% python3 -q
>>> import numpy as np
>>> from numpy import linalg as LA
>>> np.set_printoptions(precision=3, suppress=True, linewidth=120, floatmode="fixed")
>>> def rd(a):
...     return np.round(a, 3) + 0
... 
>>> J = np.load("block11.npy")
>>> J
array([[ 0,  3, -1, -1],
       [-3,  0,  1,  1],
       [ 1, -1,  0,  3],
       [ 1, -1, -3,  0]])
>>> vec = np.array([4, 6, 3, 2])
>>> y = J @ vec
>>> y
array([ 13,  -7,   4, -11])
>>> rd(LA.solve(J, -2 * y))
array([ -8.000, -12.000,  -6.000,  -4.000])
>>> rd(LA.solve(J, J[:, 1]))
array([0.000, 1.000, 0.000, 0.000])
>>> rd(LA.solve(J, y))
array([4.000, 6.000, 3.000, 2.000])
>>> vec = np.array([-3, -2, 1, -3])
>>> y = J @ vec
>>> b, lr = np.zeros(4), 1 / LA.norm(J, 2) ** 2
>>> for i in range(6):
...     b -= lr * J.T @ (J @ b - y)
...     if i % 1 == 0: print(i, round(LA.norm(J @ b - y), 3))
... 
0 6.546
1 4.779
2 3.49
3 2.548
4 1.86
5 1.358
>>> rd(b)
array([-2.797, -1.561,  1.068, -2.605])
>>> vec = np.array([1, 2, 2, 1])
>>> rd(LA.svd(J, compute_uv=False))
array([4.162, 4.162, 2.162, 2.162])
>>> q = LA.solve(np.eye(4) - J, np.eye(4) + J)
>>> rd(LA.det(q))
np.float64(1.0)
>>> q, V = LA.qr(J[:, :3])[0], LA.qr(J[:, 3:])[0]
>>> s = LA.svd(q.T @ V, compute_uv=False)
>>> rd(LA.norm(q @ q.T - V @ V.T, 2))
np.float64(1.0)
>>> (s > 0.9).sum()
np.int64(0)
>>> out = LA.inv(J)
>>> rd(LA.det(J) * out)
array([[  0.000, -27.000,   9.000,  -9.000],
       [ 27.000,   0.000,   9.000,  -9.000],
       [ -9.000,  -9.000,   0.000, -27.000],
       [  9.000,   9.000,  27.000,   0.000]])
>>> np.allclose(out, J.T)
False
